$ ipython --no-banner

In [1]: import numpy as np

In [2]: np.set_printoptions(precision=2, suppress=True, linewidth=100)

In [3]: F = np.load("block3.npy")

In [4]: F
Out[4]: 
array([[-0.35, -0.56,  0.39,  0.15, -0.63],
       [ 0.25, -0.39,  0.39, -0.75,  0.28],
       [-0.11,  0.39, -0.29, -0.62, -0.61],
       [-0.88, -0.06, -0.17, -0.2 ,  0.39],
       [ 0.18, -0.61, -0.77, -0.03, -0.03]])

In [5]: # orthonormal columns

In [6]: B = np.linalg.inv(F)

In [7]: (np.abs(B) > 1e-9).astype(int)
Out[7]: 
array([[1, 1, 1, 1, 1],
       [1, 1, 1, 1, 1],
       [1, 1, 1, 1, 1],
       [1, 1, 1, 1, 1],
       [1, 1, 1, 1, 1]])

In [8]: np.round(F @ B, 2) + 0
Out[8]: 
array([[1., 0., 0., 0., 0.],
       [0., 1., 0., 0., 0.],
       [0., 0., 1., 0., 0.],
       [0., 0., 0., 1., 0.],
       [0., 0., 0., 0., 1.]])

In [9]: vec = np.array([1, 1, 1, 4, 0])

In [10]: [p for p in range(1, 25) if np.allclose(np.linalg.matrix_power(F, p), np.eye(5))]
Out[10]: []

In [11]: np.abs(np.linalg.eigvals(F))
Out[11]: array([1., 1., 1., 1., 1.])

In [12]: np.round(np.linalg.norm(vec), 2), round(np.linalg.norm(F @ vec), 2)
Out[12]: (np.float64(4.36), np.float64(4.36))

In [13]: round(F[:, 4] @ F[:, 2], 2)
Out[13]: np.float64(-0.0)

In [14]: np.round(F.T @ F, 2) + 0
Out[14]: 
array([[1., 0., 0., 0., 0.],
       [0., 1., 0., 0., 0.],
       [0., 0., 1., 0., 0.],
       [0., 0., 0., 1., 0.],
       [0., 0., 0., 0., 1.]])

In [15]: np.round(F @ F.T, 2) + 0
Out[15]: 
array([[1., 0., 0., 0., 0.],
       [0., 1., 0., 0., 0.],
       [0., 0., 1., 0., 0.],
       [0., 0., 0., 1., 0.],
       [0., 0., 0., 0., 1.]])

In [16]: np.linalg.norm(F, axis=0)
Out[16]: array([1., 1., 1., 1., 1.])

In [17]: Q, r_ = np.linalg.qr(F)

In [18]: r_.round(2) + 0
Out[18]: 
array([[1., 0., 0., 0., 0.],
       [0., 1., 0., 0., 0.],
       [0., 0., 1., 0., 0.],
       [0., 0., 0., 1., 0.],
       [0., 0., 0., 0., 1.]])

In [19]: round(float(abs(r_[0, 0])), 2), round(np.linalg.norm(F[:, 0]), 2)
Out[19]: (1.0, np.float64(1.0))

In [20]: Q @ r_
Out[20]: 
array([[-0.35, -0.56,  0.39,  0.15, -0.63],
       [ 0.25, -0.39,  0.39, -0.75,  0.28],
       [-0.11,  0.39, -0.29, -0.62, -0.61],
       [-0.88, -0.06, -0.17, -0.2 ,  0.39],
       [ 0.18, -0.61, -0.77, -0.03, -0.03]])

In [21]: Q
Out[21]: 
array([[-0.35, -0.56,  0.39,  0.15, -0.63],
       [ 0.25, -0.39,  0.39, -0.75,  0.28],
       [-0.11,  0.39, -0.29, -0.62, -0.61],
       [-0.88, -0.06, -0.17, -0.2 ,  0.39],
       [ 0.18, -0.61, -0.77, -0.03, -0.03]])

In [22]: np.poly(F)
Out[22]: array([ 1.  ,  1.27,  0.43, -0.43, -1.27, -1.  ])

In [23]: np.kron(np.eye(2, dtype=int), F)
Out[23]: 
array([[-0.35, -0.56,  0.39,  0.15, -0.63, -0.  , -0.  ,  0.  ,  0.  , -0.  ],
       [ 0.25, -0.39,  0.39, -0.75,  0.28,  0.  , -0.  ,  0.  , -0.  ,  0.  ],
       [-0.11,  0.39, -0.29, -0.62, -0.61, -0.  ,  0.  , -0.  , -0.  , -0.  ],
       [-0.88, -0.06, -0.17, -0.2 ,  0.39, -0.  , -0.  , -0.  , -0.  ,  0.  ],
       [ 0.18, -0.61, -0.77, -0.03, -0.03,  0.  , -0.  , -0.  , -0.  , -0.  ],
       [-0.  , -0.  ,  0.  ,  0.  , -0.  , -0.35, -0.56,  0.39,  0.15, -0.63],
       [ 0.  , -0.  ,  0.  , -0.  ,  0.  ,  0.25, -0.39,  0.39, -0.75,  0.28],
       [-0.  ,  0.  , -0.  , -0.  , -0.  , -0.11,  0.39, -0.29, -0.62, -0.61],
       [-0.  , -0.  , -0.  , -0.  ,  0.  , -0.88, -0.06, -0.17, -0.2 ,  0.39],
       [ 0.  , -0.  , -0.  , -0.  , -0.  ,  0.18, -0.61, -0.77, -0.03, -0.03]])

In [24]: X = 0.9 ** np.abs(np.subtract.outer(np.arange(6), np.arange(6)))

In [25]: X
Out[25]: 
array([[1.  , 0.9 , 0.81, 0.73, 0.66, 0.59],
       [0.9 , 1.  , 0.9 , 0.81, 0.73, 0.66],
       [0.81, 0.9 , 1.  , 0.9 , 0.81, 0.73],
       [0.73, 0.81, 0.9 , 1.  , 0.9 , 0.81],
       [0.66, 0.73, 0.81, 0.9 , 1.  , 0.9 ],
       [0.59, 0.66, 0.73, 0.81, 0.9 , 1.  ]])

In [26]: Lm = np.linalg.cholesky(X)

In [27]: np.diag(Lm) ** 2
Out[27]: array([1.  , 0.19, 0.19, 0.19, 0.19, 0.19])

In [28]: X / np.sqrt(np.outer(np.diag(X), np.diag(X)))
Out[28]: 
array([[1.  , 0.9 , 0.81, 0.73, 0.66, 0.59],
       [0.9 , 1.  , 0.9 , 0.81, 0.73, 0.66],
       [0.81, 0.9 , 1.  , 0.9 , 0.81, 0.73],
       [0.73, 0.81, 0.9 , 1.  , 0.9 , 0.81],
       [0.66, 0.73, 0.81, 0.9 , 1.  , 0.9 ],
       [0.59, 0.66, 0.73, 0.81, 0.9 , 1.  ]])

In [29]: round(np.prod(np.diag(Lm)) ** 2, 2), round(np.linalg.det(X), 2)
Out[29]: (np.float64(0.0), np.float64(0.0))

In [30]: Lm
Out[30]: 
array([[1.  , 0.  , 0.  , 0.  , 0.  , 0.  ],
       [0.9 , 0.44, 0.  , 0.  , 0.  , 0.  ],
       [0.81, 0.39, 0.44, 0.  , 0.  , 0.  ],
       [0.73, 0.35, 0.39, 0.44, 0.  , 0.  ],
       [0.66, 0.32, 0.35, 0.39, 0.44, 0.  ],
       [0.59, 0.29, 0.32, 0.35, 0.39, 0.44]])

In [31]: np.linalg.eigvalsh(X).min() > 0
Out[31]: np.True_
